$ python3 -q
>>> import numpy as np
>>> np.set_printoptions(precision=2, suppress=True, linewidth=100)
>>> def tidy(a):
...     return np.round(a, 2) + 0
... 
>>> J = np.loadtxt("x.csv", delimiter=",")
>>> J
array([[-0.44, -0.51, -1.9 ,  1.08,  0.75,  0.28, -0.18],
       [ 1.42, -1.86,  1.41, -1.81, -2.15, -1.19,  4.02],
       [ 0.49, -1.5 , -2.42,  0.61, -0.16, -0.53,  0.81],
       [ 1.67,  0.18,  0.09, -1.02, -1.31, -1.34, -1.45],
       [-0.53, -0.15,  1.35, -0.34, -0.02,  0.46,  1.77],
       [-0.71,  0.3 ,  2.94, -0.91, -0.2 ,  0.67,  2.25],
       [ 1.07, -1.56, -0.23, -0.78, -1.29, -0.94,  2.31],
       [ 1.95, -0.18, -2.32, -0.11, -0.94, -1.65, -2.85],
       [-0.07,  0.51,  2.17, -0.9 , -0.42,  0.14,  0.75],
       [ 1.51, -0.81, -0.48, -0.81, -1.33, -1.27,  0.25]])
>>> # rows and columns are dependent
>>> left, s, VT = np.linalg.svd(J)
>>> evecs = VT[:(s > 1e-8).sum()]
>>> rng = np.random.default_rng(19494)
>>> vec = J[9] + 3 * J[5] + rng.integers(2) * np.eye(7)[4]
>>> tidy(vec)
array([-0.62,  0.09,  8.34, -3.54, -1.93,  0.74,  7.  ])
>>> tidy(np.linalg.norm(vec - evecs.T @ evecs @ vec))
np.float64(0.0)
>>> np.allclose(evecs.T @ evecs @ vec, vec)
True
>>> tidy(np.diag(evecs.T @ evecs))
array([0.35, 0.3 , 0.76, 0.24, 0.28, 0.24, 0.83])
>>> left, s, VT = np.linalg.svd(J)
>>> np.argmax(s[:-1] / (s[1:] + 1e-6)) + 1
np.int64(3)
>>> Y = left[:, :3] @ np.diag(s[:3]) @ VT[:3]
>>> tidy(np.linalg.norm(J - Y) / np.linalg.norm(J))
np.float64(0.0)
>>> tidy(np.linalg.norm(J - Y, 2)), tidy(s[3])
(np.float64(0.0), np.float64(0.0))
>>> tidy(Y)
array([[-0.44, -0.51, -1.9 ,  1.08,  0.75,  0.28, -0.18],
       [ 1.42, -1.86,  1.41, -1.81, -2.15, -1.19,  4.02],
       [ 0.49, -1.5 , -2.42,  0.61, -0.16, -0.53,  0.81],
       [ 1.67,  0.18,  0.09, -1.02, -1.31, -1.34, -1.45],
       [-0.53, -0.15,  1.35, -0.34, -0.02,  0.46,  1.77],
       [-0.71,  0.3 ,  2.94, -0.91, -0.2 ,  0.67,  2.25],
       [ 1.07, -1.56, -0.23, -0.78, -1.29, -0.94,  2.31],
       [ 1.95, -0.18, -2.32, -0.11, -0.94, -1.65, -2.85],
       [-0.07,  0.51,  2.17, -0.9 , -0.42,  0.14,  0.75],
       [ 1.51, -0.81, -0.48, -0.81, -1.33, -1.27,  0.25]])
>>> np.linalg.matrix_rank(Y)
np.int64(3)
>>> r = np.linalg.matrix_rank(J)
>>> r
np.int64(3)
>>> null = np.linalg.svd(J)[2][r:].T
>>> np.allclose(J @ null, 0)
True
>>> np.argsort(-np.linalg.norm(J, axis=0).round(6), kind="stable")[:3]
array([6, 2, 0])
>>> [round(float(x), 2) for x in np.linalg.svd(J, compute_uv=False)[:3]]
[8.06, 6.52, 4.31]
>>> Y = np.array([[0, 5, -1, 9, -2],
...     [5, 6, -1, -5, -7],
...     [-2, 7, 0, 8, -3],
...     [-2, -6, 0, -1, -5],
...     [-5, -1, -7, 6, 7]])
>>> Y[-1] = Y[0]
>>> data = Y + 0.1 * np.eye(5)
>>> data
array([[ 0.1,  5. , -1. ,  9. , -2. ],
       [ 5. ,  6.1, -1. , -5. , -7. ],
       [-2. ,  7. ,  0.1,  8. , -3. ],
       [-2. , -6. ,  0. , -0.9, -5. ],
       [ 0. ,  5. , -1. ,  9. , -1.9]])
>>> tidy(np.sort(np.abs(np.linalg.eigvals(data))))
array([0.1 , 1.6 , 8.81, 9.42, 9.42])
>>> tidy(np.abs(np.linalg.eigvals(data)).max())
np.float64(9.42)
>>> np.allclose(data @ data.T, data.T @ data)
False
>>> tidy(np.linalg.det(data))
np.float64(124.93)
>>> W0 = np.loadtxt("w.csv", delimiter=",")
>>> W0
array([[ 0.,  2., -2., -2., -1.,  1., -2.,  1., -4.,  0.,  2., -1.,  0.,  1., -2.],
       [ 0.,  2., -2., -1., -1.,  2., -1., -2., -2., -2.,  0., -1.,  2., -2.,  2.],
       [-2.,  2.,  2.,  1.,  1.,  0., -1.,  0., -2., -1., -2.,  1.,  1.,  2.,  1.],
       [ 0., -2.,  2.,  1., -2., -1., -1.,  2., -2., -1.,  2., -2.,  2., -1.,  1.],
       [ 2.,  1., -2.,  1., -1., -2.,  0., -2.,  0.,  2.,  0., -1.,  2., -1.,  0.],
       [-2.,  0.,  2.,  1., -1., -1.,  0.,  1.,  0., -2., -1.,  0., -1., -1., -1.],
       [-2.,  2.,  1.,  1., -2., -1.,  0.,  1.,  0.,  2., -1.,  0.,  0., -1., -2.],
       [ 0., -1., -2.,  0., -2., -2.,  0.,  2.,  0., -2.,  2., -1.,  0.,  0., -1.],
       [-1.,  2.,  0., -2., -1., -1., -2.,  1., -4.,  0.,  2.,  0.,  1.,  2., -2.],
       [-2.,  1.,  2., -2.,  2.,  0.,  1., -1.,  2., -1.,  2.,  2.,  1.,  2.,  0.],
       [ 1., -1.,  0.,  0., -1.,  0.,  1., -1.,  2.,  2., -2.,  1., -2., -1.,  1.],
       [ 0.,  2.,  0., -2.,  2., -2., -2.,  0., -4.,  1., -1.,  2.,  1.,  0.,  1.],
       [ 1.,  1.,  0., -1.,  2.,  1.,  1.,  1.,  2.,  0.,  0.,  2.,  2.,  1.,  2.],
       [ 1., -1.,  1.,  0.,  1.,  1.,  2.,  2.,  4., -1.,  1.,  2.,  0., -2., -1.]])
>>> Y = W0 + rng.integers(-2, 3, (14, 12)) @ rng.integers(-2, 3, (12, 15))
>>> Y
array([[ -4.,  -2.,  -3.,  -4.,  -3.,  -2.,  -4.,  -4.,  -4.,   5.,  -8.,   3.,  -1.,  -1.,  -2.],
       [-10.,  -4.,   0.,   4.,  -7.,  13., -22., -15., -12.,   4.,  -9.,  -4.,   5.,   3.,   4.],
       [ -4.,   7.,   1., -18.,  -3.,   6.,  -3.,  -2.,  -1.,   1.,   1.,   3.,  18.,  14.,  -2.],
       [  3.,   5.,  -7.,  -4., -10.,  -7.,   6.,   6.,   2.,  -2.,  -5.,  -1.,   4.,  -6.,   5.],
       [  4.,  -3., -14.,   1.,   7.,  -9.,  10.,   6.,   0.,  10.,  -7.,   3.,  -7., -18.,  -3.],
       [ 13.,   3.,   6.,   2.,  -5.,   6.,  -7.,  -9.,  -3.,  -4.,   5.,  -7.,   6.,  14.,  -6.],
       [ -5.,   8.,   3.,  12., -13.,  10., -11.,  -9.,  -2.,   0.,  -7.,  -6.,   5.,   0.,   4.],
       [  0.,  -6.,   1.,  -2.,  -9., -11.,   0.,   5.,  -3., -12., -10.,   7., -11.,   7.,  -3.],
       [  0.,   1.,   4.,  -2.,  -7.,  -8.,   1.,   9., -10.,  -4., -12.,  -5.,  -6., -11.,  14.],
       [-11., -12.,  -2., -12.,   4.,   7.,  -2.,  -3.,   0.,  -1.,   6.,   4.,  11.,  -3.,  -2.],
       [ -5.,   2.,   1.,  -8.,  10.,  -1.,   6.,   1.,  12.,   5.,   4.,   5.,  -1.,  -5.,   4.],
       [  2.,   1.,  -3., -11.,   0.,   6.,  -8., -11.,  -1.,   4.,   5.,   1.,  17.,   2.,   1.],
       [ 13.,  -4.,   3.,   1.,   5.,   4.,  -4.,   3., -15.,   9.,  -7.,  -8.,  -1.,  -4.,   4.],
       [  2.,   3.,   8.,  -3.,   7.,  -2.,  10.,   1.,  16.,  -4.,   4.,   4.,   1., -12.,   9.]])
>>> np.abs(Y - W0).sum(axis=1)
array([ 45., 112.,  81.,  73.,  99.,  96.,  93.,  82.,  95.,  75.,  68.,  73.,  88.,  74.])
>>> F = np.loadtxt("layer0.csv", delimiter=",")
>>> F
array([[ 8.,  3.,  5.,  1., 13.,  6.,  0., 12.,  6.],
       [ 3., -2.,  0., -4.,  8.,  1., -5.,  7.,  1.],
       [ 9.,  4.,  6.,  2., 14.,  7.,  1., 13.,  7.],
       [ 3., -2.,  0., -4.,  8.,  1., -5.,  7.,  1.],
       [ 9.,  4.,  6.,  2., 14.,  7.,  1., 13.,  7.],
       [ 3., -2.,  0., -4.,  8.,  1., -5.,  7.,  1.],
       [ 7.,  2.,  4.,  0., 12.,  5., -1., 11.,  5.],
       [ 1., -4., -2., -6.,  6., -1., -7.,  5., -1.],
       [ 2., -3., -1., -5.,  7.,  0., -6.,  6.,  0.],
       [ 3., -2.,  0., -4.,  8.,  1., -5.,  7.,  1.],
       [ 4., -1.,  1., -3.,  9.,  2., -4.,  8.,  2.],
       [ 2., -3., -1., -5.,  7.,  0., -6.,  6.,  0.],
       [ 0., -5., -3., -7.,  5., -2., -8.,  4., -2.],
       [ 1., -4., -2., -6.,  6., -1., -7.,  5., -1.]])
>>> # column 8 repeats column 5
>>> r = np.linalg.matrix_rank(F)
>>> r
np.int64(2)
>>> null = np.linalg.svd(F)[2][r:].T
>>> [int(np.linalg.matrix_rank(np.delete(F, i, axis=0))) for i in range(14)]
[2, 2, 2, 2, 2, 2, 2, 2, 2, 2, 2, 2, 2, 2]
>>> [int(np.linalg.matrix_rank(F[:i])) for i in range(1, len(F) + 1)]
[1, 2, 2, 2, 2, 2, 2, 2, 2, 2, 2, 2, 2, 2]
>>> [int(np.linalg.matrix_rank(F[:, :j + 1])) for j in range(9)]
[1, 2, 2, 2, 2, 2, 2, 2, 2]
>>> null.shape
(9, 7)
>>> np.linalg.matrix_rank(F.T @ F), np.linalg.matrix_rank(F @ F.T)
(np.int64(2), np.int64(2))
>>> Y = W0 / np.linalg.norm(W0, axis=1, keepdims=True)
>>> G = Y @ Y.T
>>> tidy(np.linalg.norm(Y, axis=1))
array([1., 1., 1., 1., 1., 1., 1., 1., 1., 1., 1., 1., 1., 1.])
>>> tidy(G[3])
array([ 0.15,  0.1 ,  0.  ,  1.  ,  0.  ,  0.29,  0.03,  0.47,  0.27, -0.27, -0.43, -0.05, -0.31,
       -0.13])
